$ python -q
>>> import numpy as np
>>> np.set_printoptions(precision=1, suppress=True, linewidth=120, legacy="1.25")
>>> M = np.load("run11.npy")
>>> print(M.round(1) + 0)
[[-1.1 -0.2  0.6  0.8 -0.7  0.   0.1 -0.3 -0.3 -0.2]
 [-0.2 -1.7 -0.3 -0.2 -0.3 -0.3  0.1  0.2  0.4  0.1]
 [ 0.6 -0.3 -0.6  1.2  0.4  0.   0.3 -0.2 -0.2  0.5]
 [ 0.8 -0.2  1.2 -1.1  0.  -0.3 -0.4  0.5  0.1  0. ]
 [-0.7 -0.3  0.4  0.  -0.8 -0.1 -0.2 -0.2 -0.5  0.1]
 [ 0.  -0.3  0.  -0.3 -0.1 -2.3 -0.3  0.  -0.7 -0.4]
 [ 0.1  0.1  0.3 -0.4 -0.2 -0.3 -1.7  0.5  0.1  0.7]
 [-0.3  0.2 -0.2  0.5 -0.2  0.   0.5 -0.5 -0.6 -0.1]
 [-0.3  0.4 -0.2  0.1 -0.5 -0.7  0.1 -0.6 -1.3  0.1]
 [-0.2  0.1  0.5  0.   0.1 -0.4  0.7 -0.1  0.1 -0.9]]
>>> print(np.round(np.sort(np.abs(np.linalg.eigvals(M))), 1) + 0)
[0. 0. 0. 1. 1. 2. 2. 2. 3. 3.]
>>> np.linalg.determinant(M)
Traceback (most recent call last):
  File "<python-input-5>", line 1, in <module>
    np.linalg.determinant(M)
    ^^^^^^^^^^^^^^^^^^^^^
AttributeError: module 'numpy.linalg' has no attribute 'determinant'
>>> assert M == M.T
Traceback (most recent call last):
  File "<python-input-6>", line 1, in <module>
    assert M == M.T
           ^^^^^^^^
ValueError: The truth value of an array with more than one element is ambiguous. Use a.any() or a.all()
>>> Y = M / np.linalg.norm(M, axis=1, keepdims=True)
>>> C2 = Y @ Y.T
>>> print(C2[2].round(1) + 0)
[ 0.   0.1  1.  -0.6 -0.3 -0.1 -0.3  0.4  0.1 -0.3]
>>> print((np.abs(C2) > 0.9).astype(int))
[[1 0 0 0 0 0 0 0 0 0]
 [0 1 0 0 0 0 0 0 0 0]
 [0 0 1 0 0 0 0 0 0 0]
 [0 0 0 1 0 0 0 0 0 0]
 [0 0 0 0 1 0 0 0 0 0]
 [0 0 0 0 0 1 0 0 0 0]
 [0 0 0 0 0 0 1 0 0 0]
 [0 0 0 0 0 0 0 1 0 0]
 [0 0 0 0 0 0 0 0 1 0]
 [0 0 0 0 0 0 0 0 0 1]]
>>> print([round(float(np.linalg.det(M[:i, :i])), 2) + 0 for i in range(1, 11)])
[-1.11, 1.86, -0.35, -5.34, 1.38, -3.06, 4.4, 0.0, 0.0, 0.0]
>>> print(round(np.linalg.eigvalsh(M).min(), 1))
-3.0
>>> try:
...     np.linalg.cholesky(M)
... except np.linalg.LinAlgError as e:
...     print(repr(e))
... 
LinAlgError('Matrix is not positive definite')
>>> print(np.round(M @ np.linalg.pinv(M) @ M, 1) + 0)
[[-1.1 -0.2  0.6  0.8 -0.7  0.   0.1 -0.3 -0.3 -0.2]
 [-0.2 -1.7 -0.3 -0.2 -0.3 -0.3  0.1  0.2  0.4  0.1]
 [ 0.6 -0.3 -0.6  1.2  0.4  0.   0.3 -0.2 -0.2  0.5]
 [ 0.8 -0.2  1.2 -1.1  0.  -0.3 -0.4  0.5  0.1  0. ]
 [-0.7 -0.3  0.4  0.  -0.8 -0.1 -0.2 -0.2 -0.5  0.1]
 [ 0.  -0.3  0.  -0.3 -0.1 -2.3 -0.3  0.  -0.7 -0.4]
 [ 0.1  0.1  0.3 -0.4 -0.2 -0.3 -1.7  0.5  0.1  0.7]
 [-0.3  0.2 -0.2  0.5 -0.2  0.   0.5 -0.5 -0.6 -0.1]
 [-0.3  0.4 -0.2  0.1 -0.5 -0.7  0.1 -0.6 -1.3  0.1]
 [-0.2  0.1  0.5  0.   0.1 -0.4  0.7 -0.1  0.1 -0.9]]
>>> print(round(np.trace(np.linalg.pinv(M) @ M), 1))
7.0
>>> A = np.load("block17.npy")
>>> print(A)
[[ 1.  1. -2.  0.  1.  0.  2.  1.  5.  4.]
 [-1.  1. -2.  2. -3.  1.  0.  0.  5.  5.]
 [-1. -3. -2. -1.  1.  3.  3.  1.  1.  5.]
 [ 2. -3. -2.  0.  0. -1.  3.  0.  5.  2.]
 [ 1.  0. -1. -3.  3. -2.  2.  2.  3.  1.]
 [-1. -3.  2.  1.  2. -2.  3.  5.  3.  3.]
 [ 0.  0.  0.  0.  0.  0.  5.  4.  2.  0.]
 [ 0.  0.  0.  0.  0.  0.  1.  2.  3.  2.]
 [ 0.  0.  0.  0.  0.  0.  1.  5.  5.  4.]
 [ 0.  0.  0.  0.  0.  0.  1.  3.  2.  3.]]
>>> T = np.stack([A, -2 * A, A[::-1]])
>>> print(np.linalg.norm(T, axis=(1, 2)))
[22.6 45.2 22.6]
>>> print(T.sum(axis=0))
[[-1. -1.  2.  0. -1.  0. -1.  2. -3. -1.]
 [ 1. -1.  2. -2.  3. -1.  1.  5.  0. -1.]
 [ 1.  3.  2.  1. -1. -3. -2.  1.  2. -3.]
 [-2.  3.  2.  0.  0.  1.  2.  4. -3. -2.]
 [-2. -3.  3.  4. -1.  0.  1.  3.  0.  2.]
 [ 2.  3. -3. -4.  1.  0. -1. -3.  0. -2.]
 [ 2. -3. -2.  0.  0. -1. -2. -4.  3.  2.]
 [-1. -3. -2. -1.  1.  3.  2. -1. -2.  3.]
 [-1.  1. -2.  2. -3.  1. -1. -5.  0.  1.]
 [ 1.  1. -2.  0.  1.  0.  1. -2.  3.  1.]]
>>> print(np.linalg.matrix_rank(T))
[10 10 10]
>>> print(np.einsum("bij,cij->bc", T, T))
[[  510. -1020.   294.]
 [-1020.  2040.  -588.]
 [  294.  -588.   510.]]
>>> f = np.array([-2, -2, -2])
>>> print(np.array([np.convolve(row, f, "same") for row in A]))
[[ -4.   0.   2.   2.  -2.  -6.  -6. -16. -20. -18.]
 [  0.   4.  -2.   6.   0.   4.  -2. -10. -20. -20.]
 [  8.  12.  12.   4.  -6. -14. -14. -10. -14. -12.]
 [  2.   6.  10.   4.   2.  -4.  -4. -16. -14. -14.]
 [ -2.   0.   8.   2.   4.  -6.  -4. -14. -12.  -8.]
 [  8.   4.   0. -10.  -2.  -6. -12. -22. -22. -12.]
 [  0.   0.   0.   0.   0. -10. -18. -22. -12.  -4.]
 [  0.   0.   0.   0.   0.  -2.  -6. -12. -14. -10.]
 [  0.   0.   0.   0.   0.  -2. -12. -22. -28. -18.]
 [  0.   0.   0.   0.   0.  -2.  -8. -12. -16. -10.]]
>>> print(np.polyval(f, A[9]))
[ -2.  -2.  -2.  -2.  -2.  -2.  -6. -26. -14. -26.]
>>> print(np.cross(A[9, :3], A[5, :3]))
[ 0. -0.  0.]
>>> rng = np.random.default_rng(217889)
>>> theta = rng.uniform(0, 2 * np.pi, 42)
>>> O, _ = np.linalg.qr(np.array([[2.4, -1.2],
...     [-0.7, 0.4],
...     [-0.7, 0.9],
...     [1.1, -0.2],
...     [-0.1, 0.6],
...     [-0.3, 1.4],
...     [0.7, 1.2],
...     [-0.8, 0.8]]))
>>> J = 3 * np.c_[np.cos(theta), np.sin(theta)] @ O.T
>>> print(J.round(1) + 0)
[[-1.3  0.4  1.  -0.2  0.7  1.6  1.5  0.9]
 [-1.6  0.5  1.  -0.4  0.6  1.5  1.1  1. ]
 [ 0.3  0.   0.6  0.6  0.7  1.6  2.2  0.4]
 [-1.5  0.4 -0.1 -1.  -0.5 -1.1 -2.   0.1]
 [ 1.8 -0.6 -1.   0.5 -0.6 -1.4 -0.9 -1. ]
 [ 0.5 -0.2 -0.9 -0.3 -0.8 -1.7 -2.  -0.7]
 [ 1.  -0.4 -1.   0.  -0.7 -1.7 -1.7 -0.8]
 [-1.7  0.4  0.  -1.1 -0.4 -0.9 -1.9  0.2]
 [ 2.4 -0.7 -0.8  1.1 -0.2 -0.4  0.5 -0.8]
 [ 0.5 -0.1  0.6  0.7  0.7  1.6  2.2  0.4]
 [ 0.5 -0.2 -0.9 -0.2 -0.8 -1.7 -1.9 -0.7]
 [ 2.  -0.6 -0.2  1.2  0.3  0.6  1.6 -0.4]
 [-0.6  0.1 -0.5 -0.7 -0.7 -1.5 -2.2 -0.3]
 [ 1.7 -0.5 -1.   0.4 -0.6 -1.5 -1.1 -1. ]
 [ 2.3 -0.7 -0.9  0.9 -0.4 -0.9 -0.1 -0.9]
 [ 1.7 -0.5  0.   1.1  0.4  0.9  1.9 -0.2]
 [-1.5  0.4 -0.1 -1.  -0.5 -1.1 -2.   0.1]
 [-0.2  0.1  0.8  0.4  0.8  1.7  2.   0.6]
 [ 1.2 -0.4 -1.   0.1 -0.7 -1.7 -1.5 -0.9]
 [ 1.5 -0.4  0.1  1.1  0.5  1.1  2.  -0.1]
 [ 1.2 -0.4 -1.   0.1 -0.7 -1.7 -1.5 -0.9]
 [-1.5  0.4 -0.1 -1.  -0.5 -1.1 -2.   0.1]
 [ 2.3 -0.6 -0.5  1.2  0.1  0.2  1.2 -0.6]
 [-2.1  0.6  1.  -0.7  0.5  1.1  0.5  1. ]
 [-2.3  0.7  0.5 -1.2  0.   0.  -1.1  0.7]
 [-1.8  0.6  1.  -0.5  0.6  1.4  0.9  1. ]
 [-0.8  0.3  1.   0.1  0.7  1.7  1.8  0.8]
 [-0.5  0.1 -0.6 -0.7 -0.7 -1.6 -2.2 -0.3]
 [ 1.1 -0.3  0.3  0.9  0.6  1.3  2.1  0.1]
 [-0.6  0.1 -0.5 -0.7 -0.7 -1.5 -2.2 -0.3]
 [-1.4  0.4 -0.2 -1.  -0.5 -1.1 -2.   0.1]
 [-1.8  0.6  1.  -0.5  0.6  1.4  0.9  1. ]
 [ 0.2 -0.1 -0.8 -0.4 -0.8 -1.7 -2.  -0.6]
 [ 2.3 -0.7 -0.6  1.1  0.   0.   1.  -0.7]
 [ 2.3 -0.7 -0.5  1.2  0.1  0.1  1.1 -0.7]
 [-2.2  0.6  0.4 -1.2 -0.2 -0.3 -1.3  0.6]
 [ 1.8 -0.5 -0.1  1.1  0.4  0.8  1.8 -0.3]
 [ 2.3 -0.7 -0.9  0.9 -0.3 -0.8  0.1 -0.9]
 [-1.3  0.3 -0.2 -1.  -0.6 -1.2 -2.1  0. ]
 [-2.4  0.7  0.7 -1.1  0.1  0.3 -0.6  0.8]
 [-0.2  0.1  0.8  0.4  0.8  1.7  2.1  0.6]
 [ 1.  -0.2  0.4  0.9  0.6  1.4  2.2  0.1]]
>>> cen = J - J.mean(axis=0)
>>> Uu, sig, vt = np.linalg.svd(cen, full_matrices=False)
>>> print(np.round(cen.mean(axis=0), 1) + 0)
[0. 0. 0. 0. 0. 0. 0. 0.]
>>> print(np.abs(vt[0]).argmax())
6
>>> print(np.linalg.matrix_rank(cen))
2
>>> print(sig.round(1) + 0)
[14.7 12.6  0.   0.   0.   0.   0.   0. ]
>>> print((np.sign(Uu[:, 0]) == np.sign(Uu[0, 0])).astype(int))
[1 1 1 0 0 0 0 0 1 1 0 1 0 0 1 1 0 1 0 1 0 0 1 1 0 1 1 0 1 0 0 1 0 1 1 0 1 1 0 0 1 1]
>>> print(round((sig ** 2).sum() ** 2 / (sig ** 4).sum(), 1))
2.0
>>> Y = J / np.sqrt((J ** 2).mean(axis=1, keepdims=True))
>>> print(np.linalg.matrix_rank(Y) == np.linalg.matrix_rank(J))
True
>>> print(np.linalg.norm(Y, axis=1))
[2.8 2.8 2.8 2.8 2.8 2.8 2.8 2.8 2.8 2.8 2.8 2.8 2.8 2.8 2.8 2.8 2.8 2.8 2.8 2.8 2.8 2.8 2.8 2.8 2.8 2.8 2.8 2.8 2.8
 2.8 2.8 2.8 2.8 2.8 2.8 2.8 2.8 2.8 2.8 2.8 2.8 2.8]
